>>> import numpy as np
>>> import numpy.linalg as la
>>> np.set_printoptions(suppress=True, linewidth=120)
>>> W0 = np.load("run0.npy")
>>> W0
array([[5., 4., 0., 0.],
       [4., 5., 0., 0.],
       [0., 0., 5., 4.],
       [0., 0., 4., 5.]])
>>> evals, vecs = la.eigh(W0)
>>> vec = np.array([4, -4, 3, -3])
>>> vec @ W0 @ vec / (vec @ vec), round(evals[0], 2), evals[-1]
(np.float64(1.0), np.float64(1.0), np.float64(9.0))
>>> vec @ W0 @ vec
np.float64(50.0)
>>> O, Rm = la.qr(W0)
>>> round(float(abs(Rm[0, 0])), 2), round(la.norm(W0[:, 0]), 2)
(6.4, np.float64(6.4))
>>> Rm.round(2)
array([[-6.4 , -6.25,  0.  ,  0.  ],
       [ 0.  ,  1.41,  0.  ,  0.  ],
       [ 0.  ,  0.  , -6.4 , -6.25],
       [ 0.  ,  0.  ,  0.  ,  1.41]])
>>> np.round(np.abs(np.diag(Rm)), 2)
array([6.4 , 1.41, 6.4 , 1.41])
>>> O.shape, Rm.shape
((4, 4), (4, 4))
>>> np.round(O @ Rm, 2)
array([[5., 4., 0., 0.],
       [4., 5., 0., 0.],
       [0., 0., 5., 4.],
       [0., 0., 4., 5.]])
>>> round(float(np.trace(O @ O.T)), 2)
4.0
>>> hat = np.triu(np.array([[3, 1, 1, 0], [1, -2, 0, 0], [1, 1, 1, -1], [1, 2, -3, 3]]), 1) + np.eye(4)
>>> B = hat @ W0 @ la.inv(hat)
>>> hat @ W0 - W0 @ hat
array([[ 4.,  0.,  0.,  4.],
       [ 0., -4., -4.,  0.],
       [ 0.,  0., -4.,  0.],
       [ 0.,  0.,  0.,  4.]])
>>> la.matrix_rank(B)
np.int64(4)
>>> B
array([[ 9.,  0., -4.,  0.],
       [ 4.,  1., -4., -4.],
       [ 0.,  0.,  1.,  0.],
       [ 0.,  0.,  4.,  9.]])
>>> np.trace(B), np.trace(W0)
(np.float64(20.0), np.float64(20.0))
>>> round(la.det(B), 2)
np.float64(81.0)
>>> A = np.load("a.npy")
>>> A.round(2)
array([[-28.38, -13.24, -18.92,   1.89,  19.06, -14.92],
       [-28.14, -13.13, -18.76,   1.88,  18.93, -14.77],
       [-26.76, -12.48, -17.84,   1.78,  18.13, -13.85],
       [-21.16,  -9.84, -14.11,   1.39,  14.89, -10.24],
       [-19.97,  -9.28, -13.32,   1.31,  14.19,  -9.49],
       [-10.  ,  -4.46,  -6.66,   0.57,   8.34,  -3.52],
       [ -8.71,  -3.83,  -5.81,   0.47,   7.57,  -2.81],
       [ -7.54,  -3.26,  -5.03,   0.37,   6.86,  -2.18],
       [ -3.47,  -1.23,  -2.31,   0.04,   4.31,  -0.2 ],
       [ -3.34,  -1.17,  -2.22,   0.03,   4.22,  -0.14],
       [ -2.09,  -0.55,  -1.39,  -0.08,   3.38,   0.36],
       [ -1.3 ,  -0.15,  -0.87,  -0.14,   2.81,   0.63],
       [ -0.81,   0.09,  -0.54,  -0.18,   2.43,   0.77],
       [ -0.23,   0.37,  -0.15,  -0.22,   1.93,   0.89],
       [ -0.16,   0.4 ,  -0.11,  -0.23,   1.87,   0.9 ],
       [ -0.14,   0.41,  -0.09,  -0.23,   1.85,   0.9 ],
       [  0.22,   0.57,   0.14,  -0.25,   1.47,   0.91],
       [  0.43,   0.64,   0.29,  -0.25,   1.15,   0.85],
       [  0.54,   0.59,   0.36,  -0.21,   0.62,   0.59],
       [  0.48,   0.51,   0.32,  -0.17,   0.46,   0.46],
       [  0.41,   0.42,   0.27,  -0.14,   0.35,   0.35],
       [  0.1 ,   0.1 ,   0.07,  -0.03,   0.07,   0.07],
       [ -2.96,  -5.5 ,  -1.97,   2.25,  -4.7 ,   2.81],
       [ -2.75,  -6.17,  -1.83,   2.63,  -5.82,   4.17],
       [ -2.58,  -6.47,  -1.72,   2.81,  -6.39,   4.9 ],
       [ -2.08,  -7.11,  -1.39,   3.21,  -7.75,   6.67],
       [ -1.93,  -7.26,  -1.29,   3.31,  -8.09,   7.13],
       [ -0.93,  -7.99,  -0.62,   3.84, -10.11,   9.87],
       [ -0.78,  -8.08,  -0.52,   3.91, -10.38,  10.25],
       [  3.97,  -9.65,   2.64,   5.49, -17.41,  20.23]])
>>> # rows and columns are dependent
>>> C2 = np.cov(A, rowvar=False)
>>> np.round(np.corrcoef(A.T), 2)
array([[ 1.  ,  0.73,  1.  , -0.1 , -0.83,  0.85],
       [ 0.73,  1.  ,  0.73, -0.75, -0.23,  0.26],
       [ 1.  ,  0.73,  1.  , -0.1 , -0.83,  0.85],
       [-0.1 , -0.75, -0.1 ,  1.  , -0.47,  0.43],
       [-0.83, -0.23, -0.83, -0.47,  1.  , -0.98],
       [ 0.85,  0.26,  0.85,  0.43, -0.98,  1.  ]])
>>> round(np.corrcoef(A[:, 0], A[:, 4])[0, 1], 2)
np.float64(-0.83)
>>> np.argsort(-A.std(axis=0).round(6), kind="stable")
array([0, 4, 5, 2, 1, 3])
>>> C2.shape
(6, 6)
>>> np.round(np.median(A, axis=0), 2)
array([-2.01, -3.55, -1.34,  0.42,  1.86,  0.61])
>>> np.round(la.eigvalsh(C2)[::-1], 2) + 0
array([244.84,  39.06,   1.31,   0.  ,   0.  ,   0.  ])
